% ipython --no-banner

In [1]: import numpy as np

In [2]: import numpy.linalg as la

In [3]: np.set_printoptions(precision=3, suppress=True, linewidth=140, floatmode="fixed")

In [4]: def rd(a):
   ...:     return np.round(a, 3) + 0
   ...: 

In [5]: q, _ = la.qr(np.array([[2.7, 0.3, -0.1, 0.6, 0.9, -1.4, -1.1, 1.3, -0.6],
   ...:     [0.0, -0.9, 0.7, -1.0, -0.6, -1.6, -0.4, 0.8, 0.8],
   ...:     [-0.7, 0.3, 0.7, 0.9, 0.3, -1.1, -0.3, 1.3, 1.7],
   ...:     [1.3, -0.6, 2.4, -0.3, -0.4, -0.6, -0.3, 0.1, 0.2],
   ...:     [1.2, 0.8, -1.6, 1.1, 0.2, 0.6, 0.3, 1.7, -2.3],
   ...:     [0.9, 0.8, -1.7, 1.0, -0.3, -1.3, 0.8, 0.4, -0.2],
   ...:     [-0.9, 0.0, 0.6, 0.6, -1.7, -0.1, -0.6, -1.1, 0.9],
   ...:     [-0.9, -0.3, -0.3, -0.5, 0.4, -0.9, 0.5, -0.6, -1.0],
   ...:     [-0.2, 1.1, 0.7, -0.6, 0.9, 1.4, 0.8, 1.0, -0.7]]))

In [6]: K = q[:, :7]

In [7]: rd(K)
Out[7]: 
array([[-0.738, -0.007, -0.061,  0.038,  0.232, -0.230, -0.519],
       [ 0.000, -0.465,  0.045, -0.261, -0.279, -0.496, -0.197],
       [ 0.191,  0.197, -0.313,  0.561,  0.488, -0.386,  0.010],
       [-0.355, -0.388, -0.592,  0.125, -0.140,  0.052,  0.559],
       [-0.328,  0.341,  0.273,  0.160, -0.077,  0.279,  0.148],
       [-0.246,  0.359,  0.305,  0.116, -0.363, -0.542,  0.408],
       [ 0.246,  0.054, -0.191,  0.476, -0.616, -0.059, -0.367],
       [ 0.246, -0.101,  0.187, -0.164,  0.288, -0.398,  0.229],
       [ 0.055,  0.580, -0.553, -0.554, -0.103, -0.127, -0.060]])

In [8]: rd(la.norm(K, 1)), rd(la.norm(K, np.inf))
Out[8]: (np.float64(2.586), np.float64(2.34))

In [9]: rd(la.norm(K, "nuc"))
Out[9]: np.float64(7.0)

In [10]: rd(la.norm(K, axis=0))
Out[10]: array([1.000, 1.000, 1.000, 1.000, 1.000, 1.000, 1.000])

In [11]: proj = K @ la.solve(K.T @ K, K.T)

In [12]: rd(proj @ K[:, 4])
Out[12]: array([ 0.232, -0.279,  0.488, -0.140, -0.077, -0.363, -0.616,  0.288, -0.103])

In [13]: rd(np.diag(proj))
Out[13]: array([0.926, 0.649, 0.875, 0.978, 0.430, 0.889, 0.844, 0.427, 0.983])

In [14]: np.allclose(proj @ proj, proj)
Out[14]: True

In [15]: ang = np.radians(90)

In [16]: Rm = np.eye(7)

In [17]: Rm[1, 1] = Rm[5, 5] = np.cos(ang)

In [18]: Rm[1, 5], Rm[5, 1] = -np.sin(ang), np.sin(ang)

In [19]: rd(Rm)
Out[19]: 
array([[ 1.000,  0.000,  0.000,  0.000,  0.000,  0.000,  0.000],
       [ 0.000,  0.000,  0.000,  0.000,  0.000, -1.000,  0.000],
       [ 0.000,  0.000,  1.000,  0.000,  0.000,  0.000,  0.000],
       [ 0.000,  0.000,  0.000,  1.000,  0.000,  0.000,  0.000],
       [ 0.000,  0.000,  0.000,  0.000,  1.000,  0.000,  0.000],
       [ 0.000,  1.000,  0.000,  0.000,  0.000,  0.000,  0.000],
       [ 0.000,  0.000,  0.000,  0.000,  0.000,  0.000,  1.000]])

In [20]: out = K @ Rm.T

In [21]: rd(la.svd(K, compute_uv=False)), rd(la.svd(out, compute_uv=False))
Out[21]: 
(array([1.000, 1.000, 1.000, 1.000, 1.000, 1.000, 1.000]),
 array([1.000, 1.000, 1.000, 1.000, 1.000, 1.000, 1.000]))

In [22]: np.allclose(la.norm(K, axis=1), la.norm(out, axis=1))
Out[22]: True

In [23]: rd(np.abs(out - K).max(axis=0))
Out[23]: array([0.000, 0.961, 0.000, 0.000, 0.000, 0.902, 0.000])

In [24]: x = np.array([3, 0, 1, 3, 1, 2, 3])

In [25]: target = K @ x

In [26]: rd(la.lstsq(K, target)[0])
Out[26]: array([3.000, 0.000, 1.000, 3.000, 1.000, 2.000, 3.000])

In [27]: rng = np.random.default_rng(205)

In [28]: target = target + 0.05 * rng.normal(size=9)

In [29]: rd(target)
Out[29]: array([-3.963, -2.508,  1.786,  0.385,  0.715, -0.310,  0.171,  0.669, -2.584])

In [30]: c, *_ = la.lstsq(K, target)

In [31]: rd(la.norm(target - K @ c))
Out[31]: np.float64(0.096)

In [32]: c.round()
Out[32]: array([ 3.000, -0.000,  1.000,  3.000,  1.000,  2.000,  3.000])

In [33]: np.count_nonzero(K)
Out[33]: np.int64(62)

In [34]: np.unravel_index(np.abs(K).argmax(), K.shape)
Out[34]: (np.int64(0), np.int64(0))

In [35]: K[9]
Traceback (most recent call last):
  Cell In[35], line 1
    K[9]
IndexError: index 9 is out of bounds for axis 0 with size 9


In [36]: la.rank(K)
Traceback (most recent call last):
  Cell In[36], line 1
    la.rank(K)
AttributeError: module 'numpy.linalg' has no attribute 'rank'


In [37]: m1 = np.load("case11.npy")

In [38]: m1
Out[38]: 
array([[  1,  -3,   9, -27],
       [  1,  -2,   4,  -8],
       [  1,  -1,   1,  -1],
       [  1,   0,   0,   0],
       [  1,   1,   1,   1],
       [  1,   2,   4,   8],
       [  1,   3,   9,  27],
       [  1,   4,  16,  64],
       [  1,   5,  25, 125]])

In [39]: x = np.array([3, -2, 2, -1])

In [40]: h = np.maximum(m1 @ x, 0)

In [41]: np.maximum(m1 @ (3 * x), 0)
Out[41]: array([162,  69,  24,   9,   6,   0,   0,   0,   0])

In [42]: h
Out[42]: array([54, 23,  8,  3,  2,  0,  0,  0,  0])

In [43]: np.flatnonzero(h > 1e-9)
Out[43]: array([0, 1, 2, 3, 4])

In [44]: W1 = np.array([[0, 2, 2, 2, 0], [3, 1, 3, 3, 0], [5, 3, 4, 1, 2], [3, 1, 5, 0, 2]])

In [45]: c = np.array([-2, 2, 1, 3, 1])

In [46]: H = np.maximum(m1 @ W1 + c, 0)

In [47]: rd((H > 0).mean(axis=0))
Out[47]: array([0.556, 1.000, 0.667, 1.000, 0.778])

In [48]: H
Out[48]: 
array([[  0,   1,   0,   5,   0],
       [  0,   6,   0,   3,   0],
       [  0,   5,   0,   3,   1],
       [  0,   4,   3,   5,   1],
       [  9,   9,  15,   9,   5],
       [ 48,  26,  65,  15,  25],
       [133,  61, 183,  23,  73],
       [282, 120, 399,  33, 161],
       [513, 209, 743,  45, 301]])

In [49]: basis = np.array([[-2, 1], [-1, 1], [2, 3], [-2, -1], [1, 0]])

In [50]: W1 @ basis
Out[50]: 
array([[-2,  6],
       [-7, 10],
       [-5, 19],
       [ 5, 19]])

In [51]: H @ basis
Out[51]: 
array([[ -11,   -4],
       [ -12,    3],
       [ -10,    2],
       [  -7,    8],
       [ -10,   54],
       [   3,  254],
       [  66,  720],
       [ 209, 1566],
       [ 462, 2906]])

In [52]: F = np.load("mat.npy")

In [53]: F
Out[53]: 
array([[ 2,  0, -4,  1,  0,  1],
       [-3, -4, -4,  5,  4,  2],
       [-3, -3,  3, -4,  3, -3],
       [-2,  4, -4, -2, -4,  2],
       [-1,  1,  1,  2, -1, -1],
       [-2,  2, -4, -2, -2,  3],
       [-4,  3,  3, -4, -3,  4]])

In [54]: r0, v = F[6], F[3]

In [55]: r0 @ v
Out[55]: np.int64(36)

In [56]: pr = (r0 @ v) / (r0 @ r0) * r0

In [57]: (v - pr) @ r0
Out[57]: np.float64(0.0)

In [58]: np.outer(r0, v)
Out[58]: 
array([[  8, -16,  16,   8,  16,  -8],
       [ -6,  12, -12,  -6, -12,   6],
       [ -6,  12, -12,  -6, -12,   6],
       [  8, -16,  16,   8,  16,  -8],
       [  6, -12,  12,   6,  12,  -6],
       [ -8,  16, -16,  -8, -16,   8]])

In [59]: rd(v - pr)
Out[59]: array([-0.080,  2.560, -5.440, -0.080, -2.560,  0.080])

In [60]: pr
Out[60]: array([-1.920,  1.440,  1.440, -1.920, -1.440,  1.920])

In [61]: Uu, sigma, VT = la.svd(F)

In [62]: V = VT[:(sigma > 1e-8).sum()]

In [63]: x = F[4] + 3 * F[5] + rng.integers(2) * np.eye(6)[4]

In [64]: x
Out[64]: array([ -7.000,   7.000, -11.000,  -4.000,  -6.000,   8.000])

In [65]: np.allclose(V.T @ V @ x, x)
Out[65]: False

In [66]: rd(la.norm(x - V.T @ V @ x))
Out[66]: np.float64(0.707)

In [67]: la.matrix_rank(np.vstack([F, x]))
Out[67]: np.int64(6)

In [68]: Uu, sigma, VT = la.svd(F)

In [69]: np.argmax(sigma[:-1] / (sigma[1:] + 1e-6)) + 1
Out[69]: np.int64(5)

In [70]: out = Uu[:, :5] @ np.diag(sigma[:5]) @ VT[:5]

In [71]: la.matrix_rank(out)
Out[71]: np.int64(5)

In [72]: la.matrix_rank(F, rtol=0.05)
Out[72]: np.int64(5)

In [73]: rd(la.norm(F - out, 2)), rd(sigma[5])
Out[73]: (np.float64(0.0), np.float64(0.0))

In [74]: rd(out)
Out[74]: 
array([[ 2.000,  0.000, -4.000,  1.000,  0.000,  1.000],
       [-3.000, -4.000, -4.000,  5.000,  4.000,  2.000],
       [-3.000, -3.000,  3.000, -4.000,  3.000, -3.000],
       [-2.000,  4.000, -4.000, -2.000, -4.000,  2.000],
       [-1.000,  1.000,  1.000,  2.000, -1.000, -1.000],
       [-2.000,  2.000, -4.000, -2.000, -2.000,  3.000],
       [-4.000,  3.000,  3.000, -4.000, -3.000,  4.000]])

In [75]: def softmax(z):
    ...:     e = np.exp(z - z.max(axis=-1, keepdims=True))
    ...:     return e / e.sum(axis=-1, keepdims=True)
    ...: 

In [76]: rd(softmax(F[5] + 2))
Out[76]: array([0.005, 0.265, 0.001, 0.005, 0.005, 0.720])

In [77]: rd(softmax(10 * F[5]))
Out[77]: array([0.000, 0.000, 0.000, 0.000, 0.000, 1.000])

In [78]: rd(softmax(F).sum(axis=1))
Out[78]: array([1.000, 1.000, 1.000, 1.000, 1.000, 1.000, 1.000])

In [79]: rd(softmax(F[5]))
Out[79]: array([0.005, 0.265, 0.001, 0.005, 0.005, 0.720])

In [80]: scores = F @ F.T / np.sqrt(6)

In [81]: rd(softmax(scores))
Out[81]: 
array([[0.853, 0.111, 0.000, 0.014, 0.000, 0.022, 0.000],
       [0.000, 1.000, 0.000, 0.000, 0.000, 0.000, 0.000],
       [0.000, 0.000, 1.000, 0.000, 0.000, 0.000, 0.000],
       [0.000, 0.000, 0.000, 0.997, 0.000, 0.003, 0.000],
       [0.003, 0.015, 0.003, 0.023, 0.917, 0.003, 0.035],
       [0.000, 0.000, 0.000, 0.885, 0.000, 0.115, 0.001],
       [0.000, 0.000, 0.000, 0.000, 0.000, 0.000, 1.000]])

In [82]: rd(softmax(scores)[5] @ F)
Out[82]: array([-2.001,  3.770, -3.996, -2.001, -3.770,  2.116])

In [83]: out = np.array([[-3], [1]])

In [84]: E = np.block([[np.zeros((2, 2)), out], [out.T, np.zeros((1, 1))]])

In [85]: E
Out[85]: 
array([[ 0.000,  0.000, -3.000],
       [ 0.000,  0.000,  1.000],
       [-3.000,  1.000,  0.000]])

In [86]: out = np.array([[-5, -5, 4], [2, 5, -3], [-3, -4, 3], [0, 2, 0]])

In [87]: np.einsum("ik,kj->ij", m1, out)
Out[87]: 
array([[ -38, -110,   40],
       [ -21,  -47,   22],
       [ -10,  -16,   10],
       [  -5,   -5,    4],
       [  -6,   -2,    4],
       [ -13,    5,   10],
       [ -26,   28,   22],
       [ -45,   79,   40],
       [ -70,  170,   64]])

In [88]: np.vstack([m1, out.T]).shape
Out[88]: (12, 4)

In [89]: np.einsum("ij->j", m1)
Out[89]: array([  9,   9,  69, 189])

In [90]: out.T @ m1.T
Out[90]: 
array([[ -38,  -21,  -10,   -5,   -6,  -13,  -26,  -45,  -70],
       [-110,  -47,  -16,   -5,   -2,    5,   28,   79,  170],
       [  40,   22,   10,    4,    4,   10,   22,   40,   64]])

In [91]: np.einsum("ij,ij->i", m1, m1)
Out[91]: array([  820,    85,     4,     1,     4,    85,   820,  4369, 16276])

In [92]: Uu, sigma, VT = la.svd(E)

In [93]: V = VT[:(sigma > 1e-8).sum()]

In [94]: x = E[1] + 5 * E[0] + rng.integers(2) * np.eye(3)[1]

In [95]: x
Out[95]: array([  0.000,   1.000, -14.000])

In [96]: rd(V.T @ V)
Out[96]: 
array([[ 0.900, -0.300,  0.000],
       [-0.300,  0.100,  0.000],
       [ 0.000,  0.000,  1.000]])

In [97]: rk = la.matrix_rank(E)

In [98]: rk
Out[98]: np.int64(2)

In [99]: ns = la.svd(E)[2][rk:].T

In [100]: [int(la.matrix_rank(E[:i])) for i in range(1, len(E) + 1)]
Out[100]: [1, 1, 2]

In [101]: E @ ns
Out[101]: 
array([[0.000],
       [0.000],
       [0.000]])

In [102]: la.matrix_rank(E.T @ E), la.matrix_rank(E @ E.T)
Out[102]: (np.int64(2), np.int64(2))

In [103]: W0 = np.load("block7.npy")

In [104]: W0
Out[104]: 
array([[ 6,  3, -4, -5, -5],
       [ 3, -4,  6,  2, -1],
       [-4,  6,  6, -3,  1],
       [-5,  2, -3,  6, -5],
       [-5, -1,  1, -5,  0]])

In [105]: ev, V = la.eigh(W0)

In [106]: rd(la.svd(W0, compute_uv=False))
Out[106]: array([11.744, 10.794, 10.245,  6.561,  4.854])

In [107]: np.unique(ev.round(6) + 0, return_counts=True)[1]
Out[107]: array([1, 1, 1, 1, 1])

In [108]: rd(ev.sum()), np.trace(W0)
Out[108]: (np.float64(14.0), np.int64(14))

In [109]: rd(V.T @ V)
Out[109]: 
array([[1.000, 0.000, 0.000, 0.000, 0.000],
       [0.000, 1.000, 0.000, 0.000, 0.000],
       [0.000, 0.000, 1.000, 0.000, 0.000],
       [0.000, 0.000, 0.000, 1.000, 0.000],
       [0.000, 0.000, 0.000, 0.000, 1.000]])

In [110]: rd(la.eigvalsh(W0 + -3 * np.eye(5)))
Out[110]: array([-13.245,  -7.854,   3.561,   7.794,   8.744])

In [111]: (ev > 1e-8).sum(), (ev < -1e-8).sum()
Out[111]: (np.int64(3), np.int64(2))

In [112]: rd(ev)
Out[112]: array([-10.245,  -4.854,   6.561,  10.794,  11.744])

In [113]: gram = W0.T @ W0

In [114]: la.matrix_rank(gram)
Out[114]: np.int64(5)

In [115]: np.trace(gram), (W0 ** 2).sum()
Out[115]: (np.int64(426), np.int64(426))

In [116]: rd(la.eigvalsh(gram)[::-1])
Out[116]: array([137.917, 116.512, 104.966,  43.047,  23.558])

In [117]: lab = rng.permutation(5)

In [118]: out = W0[:, lab] * rng.choice([-1, 1], 5)

In [119]: out
Out[119]: 
array([[ 4, -3, -5,  6, -5],
       [-6,  4,  2,  3, -1],
       [-6, -6, -3, -4,  1],
       [ 3, -2,  6, -5, -5],
       [-1,  1, -5, -5,  0]])

In [120]: Uu, _, VT = la.svd(W0.T @ out)

In [121]: rd(la.lstsq(W0, out)[0])
Out[121]: 
array([[ 0.000,  0.000,  0.000,  1.000,  0.000],
       [ 0.000, -1.000,  0.000,  0.000,  0.000],
       [-1.000,  0.000,  0.000,  0.000,  0.000],
       [ 0.000,  0.000,  1.000,  0.000,  0.000],
       [ 0.000,  0.000,  0.000,  0.000,  1.000]])

In [122]: ev, V = la.eig(W0)

In [123]: rd(np.prod(ev))
Out[123]: np.float64(41358.0)

In [124]: rd(W0 @ V[:, 0] - ev[0] * V[:, 0])
Out[124]: array([0.000, 0.000, 0.000, 0.000, 0.000])

In [125]: rd(np.sort(la.eigvals(W0 @ W0)))
Out[125]: array([ 23.558,  43.047, 104.966, 116.512, 137.917])

In [126]: rd(np.sort(la.eigvals(W0.T)))
Out[126]: array([-10.245,  -4.854,   6.561,  10.794,  11.744])
